$ ipython --no-banner

In [1]: import numpy as np

In [2]: np.set_printoptions(precision=1, suppress=True, linewidth=160, floatmode="fixed")

In [3]: J = np.load("w.npy")

In [4]: J
Out[4]: 
array([[8.0, 4.0, 0.0, 2.0],
       [4.0, 8.0, 0.0, 2.0],
       [0.0, 0.0, 4.0, 0.0],
       [2.0, 2.0, 0.0, 5.0]])

In [5]: # symmetric

In [6]: np.linalg.norm(J, axis=0)
Out[6]: array([9.2, 9.2, 4.0, 5.7])

In [7]: np.round(np.linalg.norm(J[1] - J[0]), 1)
Out[7]: np.float64(5.7)

In [8]: np.linalg.norm(J, axis=2)
AxisError: axis 2 is out of bounds for array of dimension 2


In [9]: low = np.linalg.cholesky(J)

In [10]: print(low @ low.T)
[[8.0 4.0 0.0 2.0]
 [4.0 8.0 0.0 2.0]
 [0.0 0.0 4.0 0.0]
 [2.0 2.0 0.0 5.0]]

In [11]: round(float(np.prod(np.diag(low)) ** 2), 1), np.round(np.linalg.det(J), 1)
Out[11]: (832.0, np.float64(832.0))

In [12]: low
Out[12]: 
array([[2.8, 0.0, 0.0, 0.0],
       [1.4, 2.4, 0.0, 0.0],
       [0.0, 0.0, 2.0, 0.0],
       [0.7, 0.4, 0.0, 2.1]])

In [13]: J / np.sqrt(np.outer(np.diag(J), np.diag(J)))
Out[13]: 
array([[1.0, 0.5, 0.0, 0.3],
       [0.5, 1.0, 0.0, 0.3],
       [0.0, 0.0, 1.0, 0.0],
       [0.3, 0.3, 0.0, 1.0]])

In [14]: W0 = np.loadtxt("test7.csv", delimiter=",")

In [15]: W0
Out[15]: 
array([[  0.8,  14.0, -15.5,  -7.4, -10.7, -48.5],
       [  0.2,  12.9, -13.4,  -7.1,  -9.2, -42.6],
       [ -0.2,  12.3, -12.2,  -6.9,  -8.4, -39.5],
       [ -0.2,  12.2, -12.2,  -6.9,  -8.3, -39.3],
       [ -0.3,  12.0, -11.8,  -6.8,  -8.0, -38.3],
       [ -1.0,  10.5,  -9.5,  -6.4,  -6.4, -31.5],
       [ -1.7,   8.9,  -7.3,  -5.9,  -4.9, -24.8],
       [ -2.5,   6.3,  -4.6,  -4.9,  -3.0, -15.7],
       [ -3.0,   4.3,  -3.2,  -4.1,  -2.1,  -9.8],
       [ -3.0,   4.2,  -3.1,  -4.1,  -2.1,  -9.6],
       [ -2.9,   1.7,  -2.0,  -2.8,  -1.4,  -3.8],
       [ -2.9,   1.5,  -1.9,  -2.7,  -1.4,  -3.4],
       [ -2.8,   1.2,  -1.8,  -2.5,  -1.4,  -2.9],
       [ -2.2,   0.3,  -1.5,  -1.7,  -1.2,  -1.3],
       [ -2.2,   0.3,  -1.4,  -1.6,  -1.1,  -1.3],
       [ -2.0,   0.2,  -1.4,  -1.5,  -1.1,  -1.1],
       [ -0.8,  -0.1,  -0.6,  -0.5,  -0.5,  -0.3],
       [ -0.7,  -0.1,  -0.6,  -0.4,  -0.5,  -0.2],
       [  0.7,   0.2,   0.6,   0.4,   0.5,   0.2],
       [  0.8,   0.3,   0.8,   0.4,   0.6,   0.2],
       [  1.3,   0.6,   1.3,   0.7,   1.1,   0.4],
       [  4.5,   2.9,   5.7,   2.0,   4.8,   1.9],
       [  5.9,   4.2,   8.0,   2.5,   6.8,   2.9],
       [  5.9,   4.2,   8.1,   2.5,   6.8,   3.0],
       [  6.2,   4.5,   8.6,   2.6,   7.3,   3.2],
       [  6.4,   4.7,   8.9,   2.6,   7.5,   3.4],
       [  8.7,   7.2,  13.7,   3.4,  11.6,   5.9],
       [  9.1,   7.6,  14.5,   3.5,  12.2,   6.3],
       [ 14.0,  14.0,  26.9,   4.8,  22.6,  14.2],
       [ 16.2,  17.1,  33.3,   5.3,  28.0,  18.7],
       [ 20.5,  23.8,  47.4,   6.2,  39.7,  29.4],
       [ 23.2,  28.1,  57.0,   6.8,  47.6,  37.0],
       [ 28.9,  38.1,  79.5,   7.8,  66.3,  56.1]])

In [16]: np.flatnonzero(np.linalg.matrix_power((J != 0) + (J.T != 0) + np.eye(4), 4)[2])
Out[16]: array([2])

In [17]: print(round(np.linalg.det(J), 1))
832.0

In [18]: np.sort(np.linalg.eigvals(J).real)
Out[18]: array([ 4.0,  4.0,  4.0, 13.0])

In [19]: print(J @ J)
[[84.0 68.0  0.0 34.0]
 [68.0 84.0  0.0 34.0]
 [ 0.0  0.0 16.0  0.0]
 [34.0 34.0  0.0 33.0]]

In [20]: (np.linalg.matrix_power((J != 0) + (J.T != 0) + np.eye(4), 4) > 0).astype(int)
Out[20]: 
array([[1, 1, 0, 1],
       [1, 1, 0, 1],
       [0, 0, 1, 0],
       [1, 1, 0, 1]])

In [21]: (J != 0).astype(int)
Out[21]: 
array([[1, 1, 0, 1],
       [1, 1, 0, 1],
       [0, 0, 1, 0],
       [1, 1, 0, 1]])

In [22]: left, sigma, vt = np.linalg.svd(W0)

In [23]: V = vt[:(sigma > 1e-8).sum()]

In [24]: rng = np.random.default_rng(316004)

In [25]: x0 = W0[4] + -1 * W0[29] + rng.integers(2) * np.eye(6)[3]

In [26]: x0
Out[26]: array([-16.5,  -5.1, -45.1, -12.1, -36.0, -57.0])

In [27]: np.round(V.T @ V, 1) + 0
Out[27]: 
array([[ 0.6,  0.0,  0.1,  0.4,  0.1, -0.2],
       [ 0.0,  0.5,  0.3, -0.2,  0.2, -0.3],
       [ 0.1,  0.3,  0.4,  0.0,  0.3,  0.2],
       [ 0.4, -0.2,  0.0,  0.4,  0.0,  0.0],
       [ 0.1,  0.2,  0.3,  0.0,  0.3,  0.1],
       [-0.2, -0.3,  0.2,  0.0,  0.1,  0.8]])

In [28]: print(np.allclose(V.T @ V @ x0, x0))
True

In [29]: Ac = W0 - W0.mean(axis=0)

In [30]: left, sigma, vt = np.linalg.svd(Ac, full_matrices=False)

In [31]: np.searchsorted(np.cumsum(sigma ** 2) / (sigma ** 2).sum(), 0.9) + 1
Out[31]: np.int64(1)

In [32]: np.round(sigma ** 2 / (sigma ** 2).sum(), 1) + 0
Out[32]: array([0.9, 0.1, 0.0, 0.0, 0.0, 0.0])

In [33]: sigma.round(1) + 0
Out[33]: array([202.1,  64.5,  14.5,   0.0,   0.0,   0.0])

In [34]: np.round(Ac.mean(axis=0), 1) + 0
Out[34]: array([0.0, 0.0, 0.0, 0.0, 0.0, 0.0])

In [35]: np.abs(vt[0]).argmax()
Out[35]: np.int64(5)

In [36]: Z = W0[[3, 27]].astype(float)

In [37]: for _ in range(3):
    ...:     labels = np.linalg.norm(W0[:, None] - Z, axis=-1).argmin(axis=1)
    ...:     Z = np.array([W0[labels == j].mean(axis=0) for j in range(2)])
    ...: 

In [38]: labels
Out[38]: array([0, 0, 0, 0, 0, 0, 0, 0, 1, 1, 1, 1, 1, 1, 1, 1, 1, 1, 1, 1, 1, 1, 1, 1, 1, 1, 1, 1, 1, 1, 1, 1, 1])

In [39]: np.bincount(labels)
Out[39]: array([ 8, 25])

In [40]: labels = W0[:, 0] > np.median(W0[:, 0])

In [41]: u = W0[labels].mean(axis=0) - W0[~labels].mean(axis=0)

In [42]: u
Out[42]: array([11.2,  5.5, 23.9,  6.7, 19.4, 24.0])

In [43]: np.round((((W0 - W0.mean(axis=0)) @ u > 0) == labels).mean(), 1)
Out[43]: np.float64(0.9)

In [44]: feats = np.load("mat.npy")

In [45]: feats
Out[45]: 
array([[ 12.8,  25.5, -17.8],
       [ 14.6,  27.5, -17.9],
       [ 12.1,  25.8, -18.2],
       [ 10.7,  26.1, -16.5],
       [ 10.6,  26.0, -16.8],
       [ 10.7,  29.6, -17.6],
       [ 11.9,  27.6, -17.7],
       [ 12.3,  28.0, -17.8],
       [ 11.8,  27.4, -16.3],
       [ 11.0,  25.9, -19.2],
       [ 12.3,  24.9, -18.7],
       [ 11.2,  27.8, -17.3],
       [ 13.2,  27.5, -17.2],
       [ 12.3,  26.5, -17.7],
       [ 10.8,  26.6, -17.9],
       [ 10.5,  24.7, -17.3],
       [ 12.0,  26.7, -16.2],
       [ 12.0,  25.8, -18.3],
       [ 12.2,  26.9, -17.8],
       [ 14.6,  27.8, -17.6],
       [ 11.9,  25.8, -18.2],
       [ 12.7,  25.9, -18.2],
       [ 12.2,  27.5, -17.9],
       [ 15.0,  27.5, -18.1],
       [ 11.5,  26.5, -17.5],
       [ 12.5,  25.7, -18.1],
       [ 12.3,  25.7, -18.6],
       [ 11.0,  25.5, -18.1],
       [ 11.1,  27.4, -19.6],
       [ 11.9,  26.7, -19.4],
       [ 12.4,  26.4, -18.1],
       [ 12.9,  27.7, -19.4]])

In [46]: Ac = feats - feats.mean(axis=0)

In [47]: V = np.linalg.svd(Ac)[2][:1]

In [48]: B = Ac - Ac @ V.T @ V

In [49]: np.round(np.linalg.norm(B) / np.linalg.norm(Ac), 1)
Out[49]: np.float64(0.7)

In [50]: B.std(axis=0)
Out[50]: array([0.6, 0.8, 0.8])

In [51]: Ac = (feats - feats.mean(axis=0)) / feats.std(axis=0)

In [52]: np.argwhere(np.abs(Ac) > 2)
Out[52]: 
array([[ 1,  0],
       [ 5,  1],
       [16,  2],
       [19,  0],
       [23,  0],
       [28,  2]])

In [53]: c = np.linalg.lstsq(np.delete(Ac, 2, axis=1), Ac[:, 2])[0]

In [54]: print(c)
[-0.2  0.1]

In [55]: round(float(1 - np.var(Ac[:, 2] - np.delete(Ac, 2, axis=1) @ c)), 1)
Out[55]: 0.0

In [56]: np.abs(c).argmax()
Out[56]: np.int64(0)

In [57]: left, sigma, vt = np.linalg.svd(feats)

In [58]: sigma
Out[58]: array([194.2,   5.7,   5.3])

In [59]: B = left[:, :1] @ np.diag(sigma[:1]) @ vt[:1]

In [60]: round(np.linalg.norm(feats - B, 2), 1), round(sigma[1], 1)
Out[60]: (np.float64(5.7), np.float64(5.7))

In [61]: np.linalg.matrix_rank(B)
Out[61]: np.int64(1)

In [62]: np.linalg.matrix_rank(feats, rtol=0.05)
Out[62]: np.int64(1)

In [63]: B = np.c_[feats[:, :1] @ np.array([[1]]), np.array([-1, 3, -5, 5, -4, -3, -5, -2, -5, 4, 1, 2, -1, -5, 3, 2, 5, 0, 3, -5, -1, -5, -2, -5, 3, -5, 2, -3, 2, -2, -2, -5])]

In [64]: B
Out[64]: 
array([[12.8, -1.0],
       [14.6,  3.0],
       [12.1, -5.0],
       [10.7,  5.0],
       [10.6, -4.0],
       [10.7, -3.0],
       [11.9, -5.0],
       [12.3, -2.0],
       [11.8, -5.0],
       [11.0,  4.0],
       [12.3,  1.0],
       [11.2,  2.0],
       [13.2, -1.0],
       [12.3, -5.0],
       [10.8,  3.0],
       [10.5,  2.0],
       [12.0,  5.0],
       [12.0,  0.0],
       [12.2,  3.0],
       [14.6, -5.0],
       [11.9, -1.0],
       [12.7, -5.0],
       [12.2, -2.0],
       [15.0, -5.0],
       [11.5,  3.0],
       [12.5, -5.0],
       [12.3,  2.0],
       [11.0, -3.0],
       [11.1,  2.0],
       [11.9, -2.0],
       [12.4, -2.0],
       [12.9, -5.0]])

In [65]: np.round(np.linalg.lstsq(feats, B[:, 0])[0], 1) + 0
Out[65]: array([1.0, 0.0, 0.0])

In [66]: np.linalg.matrix_rank(np.c_[feats, B])
Out[66]: np.int64(4)

In [67]: np.round(np.linalg.norm(B - feats @ np.linalg.lstsq(feats, B)[0], axis=0), 1) + 0
Out[67]: array([ 0.0, 18.4])

In [68]: np.linalg.matrix_rank(B)
Out[68]: np.int64(2)
